$ python -q
>>> import numpy as np
>>> import numpy.linalg as la
>>> np.set_printoptions(precision=3, suppress=True, linewidth=200)
>>> X = np.load("sample10.npy")
>>> print(X)
[[14.  6.]
 [ 6.  9.]]
>>> Q, R = la.qr(X)
>>> print(np.abs(np.diag(R)))
[15.232  5.909]
>>> print(np.trace(Q @ Q.T))
2.0
>>> print(Q.shape, R.shape)
(2, 2) (2, 2)
>>> print(np.allclose(R.T @ R, X.T @ X))
True
>>> print(Q @ R)
[[14.  6.]
 [ 6.  9.]]
>>> print(round(float(abs(R[0, 0])), 3), round(la.norm(X[:, 0]), 3))
15.232 15.232
>>> print(np.round(Q.T @ Q, 3) + 0)
[[1. 0.]
 [0. 1.]]
>>> L = la.cholesky(X)
>>> print(L @ L.T)
[[14.  6.]
 [ 6.  9.]]
>>> print(X / np.sqrt(np.outer(np.diag(X), np.diag(X))))
[[1.    0.535]
 [0.535 1.   ]]
>>> rng = np.random.default_rng(216263)
>>> lab = rng.permutation(2)
>>> M2 = X[:, lab] * rng.choice([-1, 1], 2)
>>> print(M2)
[[ -6. -14.]
 [ -9.  -6.]]
>>> Uu, _, VT = la.svd(X.T @ M2)
>>> print(lab)
[1 0]
>>> M2 = np.array([[-2, 2], [3, 2]])
>>> cent = np.kron(M2, X)
>>> print(np.round(la.norm(cent, 2), 3), round(la.norm(M2, 2) * la.norm(X, 2), 3))
66.628 66.628
>>> arr = np.loadtxt("run10.csv", delimiter=",")
>>> print(arr)
[[ 4. -5. -1.]
 [-1.  3. -2.]
 [ 1.  2.  4.]]
>>> Q, V = la.qr(arr[:, :2])[0], la.qr(arr[:, 2:])[0]
>>> s = la.svd(Q.T @ V, compute_uv=False)
>>> print(np.degrees(np.arccos(s.clip(0, 1))))
[55.682]
>>> print(s)
[0.564]
>>> print((s > 0.9).sum())
0
>>> blk = np.stack([arr, -1 * arr, arr[::-1]])
>>> print((blk @ arr.T).shape)
(3, 3, 3)
>>> print(la.matrix_rank(blk.reshape(3, -1)))
2
>>> print(la.det(blk))
[ 59. -59. -59.]
>>> print(blk.shape)
(3, 3, 3)
>>> print(blk.sum(axis=0))
[[ 1.  2.  4.]
 [-1.  3. -2.]
 [ 4. -5. -1.]]
